$ ipython --no-banner

In [1]: import numpy as np

In [2]: np.set_printoptions(suppress=True, linewidth=140)

In [3]: def rnd(a):
   ...:     return np.round(a, 3) + 0
   ...: 

In [4]: feats = np.load("data.npy")

In [5]: feats
Out[5]: 
array([[ -1.947,   0.069,  -2.016,  -9.917],
       [  1.047,   4.989,   0.914,   9.931],
       [ -0.936,  -6.918,  -0.988, -11.98 ]])

In [6]: Uu, s, VT = np.linalg.svd(feats)

In [7]: np.argmax(s[:-1] / (s[1:] + 1e-6)) + 1
Out[7]: np.int64(2)

In [8]: rnd(s)
Out[8]: array([20.088,  4.62 ,  0.107])

In [9]: out = Uu[:, :2] @ np.diag(s[:2]) @ VT[:2]

In [10]: np.linalg.matrix_rank(out)
Out[10]: np.int64(2)

In [11]: rnd(np.linalg.norm(feats - out) / np.linalg.norm(feats))
Out[11]: np.float64(0.005)

In [12]: rnd(out)
Out[12]: 
array([[ -1.957,   0.068,  -2.011,  -9.916],
       [  0.971,   4.983,   0.955,   9.938],
       [ -0.991,  -6.922,  -0.958, -11.975]])

In [13]: rnd(np.trace(np.linalg.pinv(out) @ out))
Out[13]: np.float64(2.0)

In [14]: np.abs(np.diag(np.linalg.qr(out)[1])) > 1e-9
Out[14]: array([ True,  True, False])

In [15]: def softmax(z):
    ...:     e = np.exp(z - z.max(axis=-1, keepdims=True))
    ...:     return e / e.sum(axis=-1, keepdims=True)
    ...: 

In [16]: rnd(softmax(10 * feats[2]))
Out[16]: array([0.627, 0.   , 0.373, 0.   ])

In [17]: softmax(feats).sum(axis=1)
Out[17]: array([1., 1., 1.])

In [18]: att = feats @ feats.T / np.sqrt(4)

In [19]: softmax(att).round(6).argmax(axis=1)
Out[19]: array([2, 1, 2])

In [20]: rnd(softmax(att + np.triu(np.full(att.shape, -np.inf), 1)))
Out[20]: 
array([[1., 0., 0.],
       [0., 1., 0.],
       [0., 0., 1.]])

In [21]: rnd(softmax(att))
Out[21]: 
array([[0., 0., 1.],
       [0., 1., 0.],
       [0., 0., 1.]])

In [22]: rnd(softmax(att)[2] @ feats)
Out[22]: array([ -0.936,  -6.918,  -0.988, -11.98 ])

In [23]: K = np.load("sample9.npy")

In [24]: K
Out[24]: 
array([[-0.358, -0.597,  0.379],
       [ 0.155,  1.008, -1.041],
       [-1.82 , -5.343,  5.352],
       [ 0.521,  1.3  , -1.301],
       [ 2.178,  6.955, -6.917],
       [ 0.332,  0.624, -0.655],
       [ 1.017,  3.404, -3.169],
       [-0.55 , -2.308,  2.325],
       [ 0.272,  0.716, -0.707],
       [ 0.043,  0.24 , -0.171],
       [-1.073, -2.634,  2.703],
       [ 1.074,  3.016, -3.162],
       [ 2.618,  7.914, -7.954],
       [ 1.373,  3.679, -3.798],
       [ 0.394,  1.731, -1.609],
       [ 0.26 ,  0.621, -0.649],
       [ 1.321,  3.62 , -3.75 ],
       [ 0.798,  2.212, -2.36 ],
       [-0.322, -0.957,  0.968],
       [-1.255, -3.958,  4.008],
       [ 0.085,  1.057, -0.935],
       [-1.013, -3.209,  3.405]])

In [25]: d = np.linalg.norm(K[:, None] - K[None], axis=-1)

In [26]: np.flatnonzero(d[21] < d.mean() / 2)
Out[26]: array([ 7, 10, 19, 21])

In [27]: d[21].round(6).argsort(kind="stable")[:4]
Out[27]: array([21, 10, 19,  7])

In [28]: np.linalg.matrix_rank(d ** 2)
Out[28]: np.int64(5)

In [29]: Q, V = np.linalg.qr(K[:, :2])[0], np.linalg.qr(K[:, 2:])[0]

In [30]: s = np.linalg.svd(Q.T @ V, compute_uv=False)

In [31]: rnd(np.linalg.norm(Q @ Q.T - V @ V.T, 2))
Out[31]: np.float64(1.0)

In [32]: Uu, s, VT = np.linalg.svd(K, full_matrices=False)

In [33]: rnd(Uu.T @ K @ VT.T)
Out[33]: 
array([[22.545,  0.   ,  0.   ],
       [ 0.   ,  0.57 ,  0.   ],
       [ 0.   ,  0.   ,  0.34 ]])

In [34]: rnd(VT @ VT.T)
Out[34]: 
array([[1., 0., 0.],
       [0., 1., 0.],
       [0., 0., 1.]])

In [35]: (s > 1e-8).sum()
Out[35]: np.int64(3)

In [36]: np.abs(Uu[:, 0]).round(6).argmax()
Out[36]: np.int64(12)

In [37]: rnd(np.linalg.norm(K))
Out[37]: np.float64(22.555)

In [38]: np.zeros(22, 3)
---------------------------------------------------------------------------
TypeError                                 Traceback (most recent call last)
Cell In[38], line 1
----> 1 np.zeros(22, 3)

TypeError: Cannot interpret '3' as a data type

In [39]: rnd(np.linalg.svd(K, compute_uv=False))
Out[39]: array([22.545,  0.57 ,  0.34 ])

In [40]: np.linalg.rank(K)
---------------------------------------------------------------------------
AttributeError                            Traceback (most recent call last)
Cell In[40], line 1
----> 1 np.linalg.rank(K)

AttributeError: module 'numpy.linalg' has no attribute 'rank'

In [41]: K.shape
Out[41]: (22, 3)

In [42]: rnd(K.sum(axis=0))
Out[42]: array([  6.05 ,  19.091, -19.038])

In [43]: np.unravel_index(np.abs(K).argmax(), K.shape)
Out[43]: (np.int64(12), np.int64(2))

In [44]: Uu, s, VT = np.linalg.svd(K)

In [45]: np.argmax(s[:-1] / (s[1:] + 1e-6)) + 1
Out[45]: np.int64(1)

In [46]: rnd(s)
Out[46]: array([22.545,  0.57 ,  0.34 ])

In [47]: out = Uu[:, :1] @ np.diag(s[:1]) @ VT[:1]

In [48]: rnd(np.abs(K - out).max())
Out[48]: np.float64(0.23)

In [49]: np.linalg.matrix_rank(K, rtol=0.05)
Out[49]: np.int64(1)

In [50]: M = np.loadtxt("a.csv", delimiter=",")

In [51]: M
Out[51]: 
array([[ 1.,  0.,  0.,  0.],
       [-2.,  1.,  0.,  0.],
       [ 4., -5.,  1.,  0.],
       [ 0.,  0.,  3.,  1.]])

In [52]: # triangular: eigenvalues sit on the diagonal

In [53]: rnd(np.linalg.norm(M))
Out[53]: np.float64(7.616)

In [54]: np.count_nonzero(M)
Out[54]: np.int64(8)

In [55]: M.sum(axis=1)
Out[55]: array([ 1., -1.,  0.,  4.])

In [56]: np.diff(M, axis=0)
Out[56]: 
array([[-3.,  1.,  0.,  0.],
       [ 6., -6.,  1.,  0.],
       [-4.,  5.,  2.,  1.]])

In [57]: M.mean(axis=0)
Out[57]: array([ 0.75, -1.  ,  1.  ,  0.25])

In [58]: M.shape
Out[58]: (4, 4)

In [59]: np.trace(M)
Out[59]: np.float64(4.0)

In [60]: (M + M.T) / 2
Out[60]: 
array([[ 1. , -1. ,  2. ,  0. ],
       [-1. ,  1. , -2.5,  0. ],
       [ 2. , -2.5,  1. ,  1.5],
       [ 0. ,  0. ,  1.5,  1. ]])

In [61]: np.allclose(M @ M.T, M.T @ M)
Out[61]: False

In [62]: rnd(np.linalg.matrix_power(M, 2))
Out[62]: 
array([[  1.,   0.,   0.,   0.],
       [ -4.,   1.,   0.,   0.],
       [ 18., -10.,   1.,   0.],
       [ 12., -15.,   6.,   1.]])

In [63]: np.allclose(M, M.T)
Out[63]: False

In [64]: rnd(np.abs(np.linalg.eigvals(M)).max())
Out[64]: np.float64(1.0)
